$ ipython --no-banner

In [1]: import numpy as np

In [2]: from numpy import linalg as LA

In [3]: np.set_printoptions(suppress=True, linewidth=120)

In [4]: rnd = lambda a: np.round(a, 2) + 0

In [5]: feats = np.load("x.npy")

In [6]: print(feats)
[[-5  4  0 -9 -6  7 -4]
 [ 2  3 -3 -5 -6  1  8]
 [-4  5  0  4  8  9 -8]
 [-6  0  0  9 -6 -7 -2]
 [-5  7  9 -9  4 -7 -2]
 [-2  4 -6  0 -5  1  0]
 [ 8  9 -6 -7  2  7  1]
 [-3  8 -3  5  4  4  8]
 [-3  8 -3  5  4  4  8]]

In [7]: M2 = feats / LA.norm(feats, axis=1, keepdims=True)

In [8]: gram = M2 @ M2.T

In [9]: print((gram - 2 * np.eye(9)).round(6).argmax(axis=1))
[5 5 7 5 0 1 1 8 7]

In [10]: print(rnd(LA.norm(M2, axis=1)))
[1. 1. 1. 1. 1. 1. 1. 1. 1.]

In [11]: print((np.abs(gram) > 0.9).astype(int))
[[1 0 0 0 0 0 0 0 0]
 [0 1 0 0 0 0 0 0 0]
 [0 0 1 0 0 0 0 0 0]
 [0 0 0 1 0 0 0 0 0]
 [0 0 0 0 1 0 0 0 0]
 [0 0 0 0 0 1 0 0 0]
 [0 0 0 0 0 0 1 0 0]
 [0 0 0 0 0 0 0 1 1]
 [0 0 0 0 0 0 0 1 1]]

In [12]: Q, r_ = LA.qr(feats)

In [13]: print(rnd(Q @ r_))
[[-5.  4.  0. -9. -6.  7. -4.]
 [ 2.  3. -3. -5. -6.  1.  8.]
 [-4.  5.  0.  4.  8.  9. -8.]
 [-6.  0.  0.  9. -6. -7. -2.]
 [-5.  7.  9. -9.  4. -7. -2.]
 [-2.  4. -6.  0. -5.  1.  0.]
 [ 8.  9. -6. -7.  2.  7.  1.]
 [-3.  8. -3.  5.  4.  4.  8.]
 [-3.  8. -3.  5.  4.  4.  8.]]

In [14]: print(rnd(abs(r_[0, 0])), rnd(LA.norm(feats[:, 0])))
13.86 13.86

In [15]: print(Q.shape, r_.shape)
(9, 7) (7, 7)

In [16]: M2 = np.c_[feats[:, :6] @ np.array([[-1, -1, 2, 0, 1, -2],
    ...:     [2, -2, 2, 1, -2, 1],
    ...:     [0, 1, 0, -1, -2, 0],
    ...:     [-2, 2, -1, 1, 2, -1],
    ...:     [2, 0, 1, 0, -1, 1],
    ...:     [2, -1, -1, 0, 2, 0]]), np.array([9, 9, -7, 3, -9, -4, 7, 5, -5])]

In [17]: print(M2)
[[ 33 -28  -6  -5 -11  17   9]
 [  4 -22   8   1   0  -2   9]
 [ 40  -7  -3   9   4  17  -7]
 [-38  31 -20   9   4  -3   3]
 [ 31 -11  24 -11 -73  30  -9]
 [  2 -13  -2  10   9   3  -4]
 [ 42 -53  36   8   0   2   7]
 [ 25 -10   5  16   1  13   5]
 [ 25 -10   5  16   1  13  -5]]

In [18]: print(rnd(LA.lstsq(feats, M2[:, 0])[0]))
[-1.  2.  0. -2.  2.  2.  0.]

In [19]: print(rnd(LA.norm(LA.qr(feats)[0].T @ M2, axis=0) ** 2 / ((M2 ** 2).sum(axis=0) + 1e-12)))
[1.   1.   1.   1.   1.   1.   0.85]

In [20]: Uu, sigma, vt = LA.svd(feats, full_matrices=False)

In [21]: print(rnd(vt @ vt.T))
[[1. 0. 0. 0. 0. 0. 0.]
 [0. 1. 0. 0. 0. 0. 0.]
 [0. 0. 1. 0. 0. 0. 0.]
 [0. 0. 0. 1. 0. 0. 0.]
 [0. 0. 0. 0. 1. 0. 0.]
 [0. 0. 0. 0. 0. 1. 0.]
 [0. 0. 0. 0. 0. 0. 1.]]

In [22]: print((sigma > 1e-8).sum())
7

In [23]: print(rnd(np.abs(vt[0])))
[0.1  0.61 0.33 0.19 0.2  0.6  0.27]

In [24]: print(rnd(sigma))
[24.5  20.78 18.9  16.16 14.44  7.57  2.02]

In [25]: print(rnd(Uu.T @ feats @ vt.T))
[[24.5   0.    0.    0.    0.    0.    0.  ]
 [ 0.   20.78  0.    0.    0.    0.    0.  ]
 [ 0.    0.   18.9   0.    0.    0.    0.  ]
 [ 0.    0.    0.   16.16  0.    0.    0.  ]
 [ 0.    0.    0.    0.   14.44  0.    0.  ]
 [ 0.    0.    0.    0.    0.    7.57  0.  ]
 [ 0.    0.    0.    0.    0.    0.    2.02]]

In [26]: print(Uu.shape, sigma.shape, vt.shape)
(9, 7) (7,) (7, 7)

In [27]: X = np.loadtxt("data.csv", delimiter=",")

In [28]: print(X)
[[ 0.  0.  0.  0.  0.  0.  0.  1.  0.  0.]
 [ 0.  0.  0.  0. -1.  0.  0.  0.  0.  0.]
 [ 2.  0.  0.  0.  0.  0.  0.  0.  0.  0.]
 [ 0.  0.  0.  0.  0.  0.  0.  0.  0.  1.]
 [ 0.  0.  0.  0.  0.  0.  0.  0. -1.  0.]
 [ 0.  0.  0.  0.  0.  0. -1.  0.  0.  0.]
 [ 0. -2.  0.  0.  0.  0.  0.  0.  0.  0.]
 [ 0.  0.  0. -2.  0.  0.  0.  0.  0.  0.]
 [ 0.  0. -2.  0.  0.  0.  0.  0.  0.  0.]
 [ 0.  0.  0.  0.  0. -1.  0.  0.  0.  0.]]

In [29]: M2 = LA.inv(X)

In [30]: print(rnd(LA.slogdet(X)[0]))
1.0

In [31]: print(M2)
[[ 0.   0.   0.5  0.   0.   0.   0.   0.   0.   0. ]
 [-0.  -0.  -0.  -0.  -0.  -0.  -0.5 -0.  -0.  -0. ]
 [-0.  -0.  -0.  -0.  -0.  -0.  -0.  -0.  -0.5 -0. ]
 [-0.  -0.  -0.  -0.  -0.  -0.  -0.  -0.5 -0.  -0. ]
 [-0.  -1.  -0.  -0.  -0.  -0.  -0.  -0.  -0.  -0. ]
 [-0.  -0.  -0.  -0.  -0.  -0.  -0.  -0.  -0.  -1. ]
 [-0.  -0.  -0.  -0.  -0.  -1.  -0.  -0.  -0.  -0. ]
 [ 1.   0.   0.   0.   0.   0.   0.   0.   0.   0. ]
 [-0.  -0.  -0.  -0.  -1.  -0.  -0.  -0.  -0.  -0. ]
 [ 0.   0.   0.   1.   0.   0.   0.   0.   0.   0. ]]

In [32]: print(rnd(LA.cond(X)))
2.0

In [33]: print(rnd(LA.det(X) * M2))
[[  0.   0.   8.   0.   0.   0.   0.   0.   0.   0.]
 [  0.   0.   0.   0.   0.   0.  -8.   0.   0.   0.]
 [  0.   0.   0.   0.   0.   0.   0.   0.  -8.   0.]
 [  0.   0.   0.   0.   0.   0.   0.  -8.   0.   0.]
 [  0. -16.   0.   0.   0.   0.   0.   0.   0.   0.]
 [  0.   0.   0.   0.   0.   0.   0.   0.   0. -16.]
 [  0.   0.   0.   0.   0. -16.   0.   0.   0.   0.]
 [ 16.   0.   0.   0.   0.   0.   0.   0.   0.   0.]
 [  0.   0.   0.   0. -16.   0.   0.   0.   0.   0.]
 [  0.   0.   0.  16.   0.   0.   0.   0.   0.   0.]]

In [34]: print((np.abs(M2) > 1e-9).astype(int))
[[0 0 1 0 0 0 0 0 0 0]
 [0 0 0 0 0 0 1 0 0 0]
 [0 0 0 0 0 0 0 0 1 0]
 [0 0 0 0 0 0 0 1 0 0]
 [0 1 0 0 0 0 0 0 0 0]
 [0 0 0 0 0 0 0 0 0 1]
 [0 0 0 0 0 1 0 0 0 0]
 [1 0 0 0 0 0 0 0 0 0]
 [0 0 0 0 1 0 0 0 0 0]
 [0 0 0 1 0 0 0 0 0 0]]

In [35]: print(rnd(LA.det(X) * LA.det(M2)))
1.0
